% ipython --no-banner

In [1]: import numpy as np

In [2]: np.set_printoptions(precision=1, suppress=True, linewidth=200)

In [3]: def rnd(a):
   ...:     return np.round(a, 1) + 0
   ...: 

In [4]: rng = np.random.default_rng(51)

In [5]: th = rng.uniform(0, 2 * np.pi, 19)

In [6]: O, _ = np.linalg.qr(np.array([[1.3, -1.4],
   ...:     [-0.6, 0.9],
   ...:     [1.0, 0.2],
   ...:     [-0.5, 1.4],
   ...:     [1.4, -1.6],
   ...:     [-0.7, 0.8],
   ...:     [-0.2, -0.5]]))

In [7]: K = 3 * np.c_[np.cos(th), np.sin(th)] @ O.T

In [8]: rnd(K)
Out[8]: 
array([[-1.6,  0.9, -0.4,  1.2, -1.8,  0.9, -0.2],
       [ 0.8, -0.8, -1.5, -1.7,  1. , -0.5,  1.1],
       [ 0.3, -0.6, -2. , -1.6,  0.5, -0.3,  1.2],
       [ 0. , -0.4, -2.2, -1.5,  0.1, -0.1,  1.2],
       [-0.6,  0.7,  1.7,  1.7, -0.8,  0.4, -1.1],
       [-0.1, -0.4, -2.3, -1.5,  0.1,  0. ,  1.2],
       [-0.8,  0.8,  1.5,  1.7, -1. ,  0.5, -1.1],
       [-0.1,  0.5,  2.2,  1.5, -0.3,  0.1, -1.2],
       [ 1.6, -0.9,  0.1, -1.3,  1.8, -0.9,  0.4],
       [ 1.6, -0.8,  1.1, -0.7,  1.8, -0.9, -0.2],
       [-1.5,  0.9,  0.1,  1.4, -1.7,  0.9, -0.5],
       [-0.7,  0.7,  1.7,  1.7, -0.9,  0.4, -1.1],
       [-0.7,  0. , -2.4, -1. , -0.6,  0.3,  1.1],
       [-0.3,  0.6,  2.1,  1.6, -0.4,  0.2, -1.2],
       [ 1.5, -0.9, -0.2, -1.4,  1.7, -0.8,  0.5],
       [-1.6,  0.8, -1.1,  0.7, -1.8,  0.9,  0.2],
       [-0.1, -0.4, -2.3, -1.4,  0. ,  0. ,  1.2],
       [ 1.5, -0.9,  0. , -1.4,  1.7, -0.9,  0.4],
       [-1.6,  0.9, -0.5,  1.2, -1.8,  0.9, -0.2]])

In [9]: U, s, VT = np.linalg.svd(K)

In [10]: vecs = VT[:(s > 1e-8).sum()]

In [11]: vec = K[11] + 3 * K[12] + rng.integers(2) * np.eye(7)[3]

In [12]: print(rnd(vec))
[-2.8  0.6 -5.5 -0.2 -2.7  1.4  2.3]

In [13]: rnd(np.diag(vecs.T @ vecs))
Out[13]: array([0.3, 0.1, 0.6, 0.3, 0.4, 0.1, 0.2])

In [14]: np.linalg.matrix_rank(np.vstack([K, vec]))
Out[14]: np.int64(3)

In [15]: arr = np.load("dump.npy")

In [16]: arr
Out[16]: 
array([[-1,  0,  5, -2,  5, -4, -4, -4, -5, -4,  2,  2, -4],
       [ 0, -1,  0,  5, -2,  5, -4, -4, -4, -5, -4,  2,  2],
       [ 5,  0, -1,  0,  5, -2,  5, -4, -4, -4, -5, -4,  2],
       [-2,  5,  0, -1,  0,  5, -2,  5, -4, -4, -4, -5, -4],
       [ 5, -2,  5,  0, -1,  0,  5, -2,  5, -4, -4, -4, -5],
       [-4,  5, -2,  5,  0, -1,  0,  5, -2,  5, -4, -4, -4],
       [-4, -4,  5, -2,  5,  0, -1,  0,  5, -2,  5, -4, -4],
       [-4, -4, -4,  5, -2,  5,  0, -1,  0,  5, -2,  5, -4],
       [-5, -4, -4, -4,  5, -2,  5,  0, -1,  0,  5, -2,  5],
       [-4, -5, -4, -4, -4,  5, -2,  5,  0, -1,  0,  5, -2],
       [ 2, -4, -5, -4, -4, -4,  5, -2,  5,  0, -1,  0,  5],
       [ 2,  2, -4, -5, -4, -4, -4,  5, -2,  5,  0, -1,  0],
       [-4,  2,  2, -4, -5, -4, -4, -4,  5, -2,  5,  0, -1]])

In [17]: th = np.radians(135)

In [18]: R = np.eye(13)

In [19]: R[8, 8] = R[2, 2] = np.cos(th)

In [20]: R[8, 2], R[2, 8] = -np.sin(th), np.sin(th)

In [21]: Y = arr @ R.T

In [22]: rnd(np.linalg.det(R)), rnd(np.trace(R))
Out[22]: (np.float64(1.0), np.float64(9.6))

In [23]: O, R = np.linalg.qr(arr)

In [24]: rnd(np.abs(np.diag(R)))
Out[24]: array([13. , 12.2, 12.8, 12.8, 12.2, 10. ,  9.1,  8.8,  5.1,  4.9,  4.4,  4.4,  0.7])

In [25]: rnd(np.trace(O @ O.T))
Out[25]: np.float64(13.0)

In [26]: arr[0] @ arr[9]
Out[26]: np.int64(-38)

In [27]: rnd(np.linalg.norm(arr, 2))
Out[27]: np.float64(21.6)

In [28]: z = rng.permutation(13)

In [29]: z
Out[29]: array([ 1,  5, 11,  7,  9,  6,  4,  3,  2,  0, 12, 10,  8])

In [30]: Y = arr[z][:, z]

In [31]: rnd(np.sort(np.abs(np.linalg.eigvals(Y))))
Out[31]: array([ 0.2,  1.6,  2.9,  4.2,  7.4,  8.8, 12.2, 14.1, 14.7, 16.5, 18.3, 20.4, 21.6])

In [32]: vec = np.array([1, -2, 1, -1, 1, 3, 0, -1, -2, 0, -2, 2, -2])

In [33]: target = arr @ vec

In [34]: target
Out[34]: array([ 21,  30,  13,  13,  15, -17,  -4,  31, -20,  26, -23, -20, -33])

In [35]: rnd(np.linalg.solve(arr, target + arr[:, 3]))
Out[35]: array([ 1., -2.,  1.,  0.,  1.,  3.,  0., -1., -2.,  0., -2.,  2., -2.])

In [36]: print(rnd(np.linalg.solve(arr, target)))
[ 1. -2.  1. -1.  1.  3.  0. -1. -2.  0. -2.  2. -2.]

In [37]: rnd(np.linalg.solve(arr, arr[:, 0]))
Out[37]: array([1., 0., 0., 0., 0., 0., 0., 0., 0., 0., 0., 0., 0.])

In [38]: O, _ = np.linalg.qr(np.array([[-0.3, -0.3, 0.2, 1.3, 0.4, -0.8, 0.7, -0.2, -1.2, 0.6],
    ...:     [0.3, 1.0, -0.5, -0.5, -1.3, 0.1, 1.1, 0.3, -0.4, 0.8],
    ...:     [1.6, 0.3, 0.8, -0.4, -0.9, 1.1, -0.4, -0.6, -1.4, -0.3],
    ...:     [0.8, -1.3, 2.0, 0.7, -0.1, 0.0, 0.1, 0.3, 0.2, 0.8],
    ...:     [1.1, 0.5, 1.6, 1.1, 0.7, 0.2, 0.0, 0.2, 0.0, -0.3],
    ...:     [1.0, -1.0, 0.0, -1.0, 1.9, 1.7, 0.6, -0.2, -0.8, -0.5],
    ...:     [0.7, -0.3, 0.8, -2.8, -0.6, 1.2, 0.2, -0.2, -0.3, 2.4],
    ...:     [-1.0, 0.2, 2.2, -0.2, 2.3, -0.2, 0.8, 1.2, 0.9, -0.3],
    ...:     [-0.1, -0.7, 1.3, -1.4, 1.1, 1.5, 0.4, 1.3, -0.1, -0.4],
    ...:     [0.4, -0.4, 0.6, -0.3, -1.5, 0.1, -0.2, 0.2, -0.2, 0.4]]))

In [39]: M = 5 * O

In [40]: rnd(M)
Out[40]: 
array([[-0.6,  0.8, -0.2, -1.7,  0. , -0.6,  2.5,  3.1, -2. , -0.8],
       [ 0.6, -2.4,  0.1,  0.9,  0.7,  0.5,  3.9, -1.1,  1. ,  0. ],
       [ 3. , -1.3, -0.7,  0.1,  0.2,  1.2, -0.9,  3. ,  1.5,  0.6],
       [ 1.5,  2.7, -1.5, -1.6,  1.6, -0.8,  0.8, -1.1,  2.2, -0.9],
       [ 2. , -1.5, -2.2, -1.7, -1.3, -0.2, -0.5, -1.7, -2.3, -0.9],
       [ 1.9,  1.9,  1.2,  0.6, -3.3, -0.3,  1.3, -0.4,  0. ,  1.7],
       [ 1.3,  0.4, -0.6,  3.4,  0.9, -2.6, -0.1,  0.5, -1.2, -1.3],
       [-1.9, -0.1, -3.7,  0.7, -1.2, -0.8,  0.3,  0.6,  1. ,  1.8],
       [-0.2,  1.6, -1.3,  1.7, -0.3,  3.7,  0.4, -0.1, -0.8, -1.6],
       [ 0.7,  0.8, -0.4,  0.1,  2.6,  0.7,  0.2, -0.6, -2.1,  3.4]])

In [41]: cov = M.T @ M

In [42]: np.linalg.matrix_rank(cov)
Out[42]: np.int64(10)

In [43]: print(np.trace(cov), rnd((M ** 2).sum()))
250.0 250.0

In [44]: print(rnd(cov))
[[25.  0.  0.  0.  0.  0.  0.  0.  0.  0.]
 [ 0. 25.  0.  0.  0.  0.  0.  0.  0.  0.]
 [ 0.  0. 25.  0.  0.  0.  0.  0.  0.  0.]
 [ 0.  0.  0. 25.  0.  0.  0.  0.  0.  0.]
 [ 0.  0.  0.  0. 25.  0.  0.  0.  0.  0.]
 [ 0.  0.  0.  0.  0. 25.  0.  0.  0.  0.]
 [ 0.  0.  0.  0.  0.  0. 25.  0.  0.  0.]
 [ 0.  0.  0.  0.  0.  0.  0. 25.  0.  0.]
 [ 0.  0.  0.  0.  0.  0.  0.  0. 25.  0.]
 [ 0.  0.  0.  0.  0.  0.  0.  0.  0. 25.]]

In [45]: print(rnd(np.linalg.svd(M, compute_uv=False) ** 2))
[25. 25. 25. 25. 25. 25. 25. 25. 25. 25.]

In [46]: (M @ M.T).shape
Out[46]: (10, 10)

In [47]: rnd(np.linalg.eigvalsh(cov)[::-1])
Out[47]: array([25., 25., 25., 25., 25., 25., 25., 25., 25., 25.])

In [48]: rnd(np.diag(cov))
Out[48]: array([25., 25., 25., 25., 25., 25., 25., 25., 25., 25.])

In [49]: z = rng.permutation(10)

In [50]: Y = M[:, z] * rng.choice([-1, 1], 10)

In [51]: rnd(Y)
Out[51]: 
array([[-0.8, -0.6,  1.7, -2. ,  3.1, -0.2, -0.6,  0.8,  0. ,  2.5],
       [ 2.4,  0.6, -0.9,  1. , -1.1,  0.1,  0.5,  0. ,  0.7,  3.9],
       [ 1.3,  3. , -0.1,  1.5,  3. , -0.7,  1.2, -0.6,  0.2, -0.9],
       [-2.7,  1.5,  1.6,  2.2, -1.1, -1.5, -0.8,  0.9,  1.6,  0.8],
       [ 1.5,  2. ,  1.7, -2.3, -1.7, -2.2, -0.2,  0.9, -1.3, -0.5],
       [-1.9,  1.9, -0.6,  0. , -0.4,  1.2, -0.3, -1.7, -3.3,  1.3],
       [-0.4,  1.3, -3.4, -1.2,  0.5, -0.6, -2.6,  1.3,  0.9, -0.1],
       [ 0.1, -1.9, -0.7,  1. ,  0.6, -3.7, -0.8, -1.8, -1.2,  0.3],
       [-1.6, -0.2, -1.7, -0.8, -0.1, -1.3,  3.7,  1.6, -0.3,  0.4],
       [-0.8,  0.7, -0.1, -2.1, -0.6, -0.4,  0.7, -3.4,  2.6,  0.2]])

In [52]: U, _, VT = np.linalg.svd(M.T @ Y)

In [53]: print(rnd(U @ VT))
[[ 0.  1.  0.  0.  0.  0.  0.  0.  0.  0.]
 [-1.  0.  0.  0.  0.  0.  0.  0.  0.  0.]
 [ 0.  0.  0.  0.  0.  1.  0.  0.  0.  0.]
 [ 0.  0. -1.  0.  0.  0.  0.  0.  0.  0.]
 [ 0.  0.  0.  0.  0.  0.  0.  0.  1.  0.]
 [ 0.  0.  0.  0.  0.  0.  1.  0.  0.  0.]
 [ 0.  0.  0.  0.  0.  0.  0.  0.  0.  1.]
 [ 0.  0.  0.  0.  1.  0.  0.  0.  0.  0.]
 [ 0.  0.  0.  1.  0.  0.  0.  0.  0.  0.]
 [ 0.  0.  0.  0.  0.  0.  0. -1.  0.  0.]]

In [54]: rnd(np.linalg.lstsq(M, Y)[0])
Out[54]: 
array([[ 0.,  1.,  0.,  0.,  0.,  0.,  0.,  0.,  0.,  0.],
       [-1.,  0.,  0.,  0.,  0.,  0.,  0.,  0.,  0.,  0.],
       [ 0.,  0.,  0.,  0.,  0.,  1.,  0.,  0.,  0.,  0.],
       [ 0.,  0., -1.,  0.,  0.,  0.,  0.,  0.,  0.,  0.],
       [ 0.,  0.,  0.,  0.,  0.,  0.,  0.,  0.,  1.,  0.],
       [ 0.,  0.,  0.,  0.,  0.,  0.,  1.,  0.,  0.,  0.],
       [ 0.,  0.,  0.,  0.,  0.,  0.,  0.,  0.,  0.,  1.],
       [ 0.,  0.,  0.,  0.,  1.,  0.,  0.,  0.,  0.,  0.],
       [ 0.,  0.,  0.,  1.,  0.,  0.,  0.,  0.,  0.,  0.],
       [ 0.,  0.,  0.,  0.,  0.,  0.,  0., -1.,  0.,  0.]])

In [55]: th = np.radians(135)

In [56]: R = np.eye(10)

In [57]: R[8, 8] = R[5, 5] = np.cos(th)

In [58]: R[8, 5], R[5, 8] = -np.sin(th), np.sin(th)

In [59]: print(rnd(R))
[[ 1.   0.   0.   0.   0.   0.   0.   0.   0.   0. ]
 [ 0.   1.   0.   0.   0.   0.   0.   0.   0.   0. ]
 [ 0.   0.   1.   0.   0.   0.   0.   0.   0.   0. ]
 [ 0.   0.   0.   1.   0.   0.   0.   0.   0.   0. ]
 [ 0.   0.   0.   0.   1.   0.   0.   0.   0.   0. ]
 [ 0.   0.   0.   0.   0.  -0.7  0.   0.   0.7  0. ]
 [ 0.   0.   0.   0.   0.   0.   1.   0.   0.   0. ]
 [ 0.   0.   0.   0.   0.   0.   0.   1.   0.   0. ]
 [ 0.   0.   0.   0.   0.  -0.7  0.   0.  -0.7  0. ]
 [ 0.   0.   0.   0.   0.   0.   0.   0.   0.   1. ]]

In [60]: Y = M @ R.T

In [61]: print(rnd(np.linalg.svd(M, compute_uv=False)), rnd(np.linalg.svd(Y, compute_uv=False)))
[5. 5. 5. 5. 5. 5. 5. 5. 5. 5.] [5. 5. 5. 5. 5. 5. 5. 5. 5. 5.]

In [62]: print(rnd(np.abs(Y - M).max(axis=0)))
[0.  0.  0.  0.  0.  6.9 0.  0.  4.1 0. ]

In [63]: rnd(Y)
Out[63]: 
array([[-0.6,  0.8, -0.2, -1.7,  0. , -1. ,  2.5,  3.1,  1.9, -0.8],
       [ 0.6, -2.4,  0.1,  0.9,  0.7,  0.4,  3.9, -1.1, -1.1,  0. ],
       [ 3. , -1.3, -0.7,  0.1,  0.2,  0.2, -0.9,  3. , -1.9,  0.6],
       [ 1.5,  2.7, -1.5, -1.6,  1.6,  2.1,  0.8, -1.1, -1. , -0.9],
       [ 2. , -1.5, -2.2, -1.7, -1.3, -1.5, -0.5, -1.7,  1.8, -0.9],
       [ 1.9,  1.9,  1.2,  0.6, -3.3,  0.2,  1.3, -0.4,  0.2,  1.7],
       [ 1.3,  0.4, -0.6,  3.4,  0.9,  1. , -0.1,  0.5,  2.7, -1.3],
       [-1.9, -0.1, -3.7,  0.7, -1.2,  1.3,  0.3,  0.6, -0.1,  1.8],
       [-0.2,  1.6, -1.3,  1.7, -0.3, -3.2,  0.4, -0.1, -2.1, -1.6],
       [ 0.7,  0.8, -0.4,  0.1,  2.6, -2. ,  0.2, -0.6,  1. ,  3.4]])

In [64]: r0 = np.array([-1, -1])

In [65]: rnd(np.array([np.convolve(row, r0, "same") for row in Y]))
Out[65]: 
array([[ 0.6, -0.2, -0.6,  1.9,  1.7,  1. , -1.5, -5.6, -5. , -1.1],
       [-0.6,  1.8,  2.4, -1. , -1.6, -1.1, -4.2, -2.7,  2.2,  1.1],
       [-3. , -1.7,  1.9,  0.6, -0.3, -0.4,  0.7, -2.1, -1.1,  1.3],
       [-1.5, -4.2, -1.2,  3.1,  0. , -3.7, -2.9,  0.3,  2. ,  1.9],
       [-2. , -0.5,  3.7,  3.8,  3. ,  2.8,  1.9,  2.1, -0.1, -0.9],
       [-1.9, -3.8, -3.2, -1.9,  2.7,  3.1, -1.6, -0.9,  0.2, -1.9],
       [-1.3, -1.7,  0.1, -2.8, -4.3, -1.9, -0.9, -0.4, -3.2, -1.3],
       [ 1.9,  2. ,  3.8,  3. ,  0.5, -0.1, -1.6, -0.9, -0.5, -1.7],
       [ 0.2, -1.5, -0.3, -0.4, -1.4,  3.5,  2.8, -0.3,  2.2,  3.7],
       [-0.7, -1.5, -0.4,  0.2, -2.7, -0.6,  1.8,  0.4, -0.4, -4.4]])

In [66]: rnd(np.cross(Y[7, :3], Y[4, :3]))
Out[66]: array([ -5.5, -11.6,   3.1])

In [67]: mat = np.load("x.npy")

In [68]: mat
Out[68]: 
array([[ 0,  1,  3,  3, -3, -1, -4],
       [-1,  0, -4, -4, -3,  1, -4],
       [-3,  4,  0,  3,  1, -5,  4],
       [-3,  4, -3,  0,  0,  0,  3],
       [ 3,  3, -1,  0,  0,  2,  0],
       [ 1, -1,  5,  0, -2,  0,  0],
       [ 4,  4, -4, -3,  0,  0,  0]])

In [69]: np.linalg.cond(mat) > 100
Out[69]: np.True_

In [70]: np.linalg.matrix_rank(mat, rtol=0.1)
Out[70]: np.int64(6)

In [71]: r0 = np.array([0, 5])

In [72]: np.correlate(mat[0], mat[5], "full")
Out[72]: array([  0,   0,   0,  -2,  -6,  -1,  20,  15,  -7,   1, -22,   3,  -4])

In [73]: print(np.array([np.convolve(row, r0, "same") for row in mat]))
[[  0   0   5  15  15 -15  -5]
 [  0  -5   0 -20 -20 -15   5]
 [  0 -15  20   0  15   5 -25]
 [  0 -15  20 -15   0   0   0]
 [  0  15  15  -5   0   0  10]
 [  0   5  -5  25   0 -10   0]
 [  0  20  20 -20 -15   0   0]]

In [74]: np.polyval(r0, mat[0])
Out[74]: array([5, 5, 5, 5, 5, 5, 5])

In [75]: np.cross(mat[0, :3], mat[5, :3])
Out[75]: array([ 8,  3, -1])
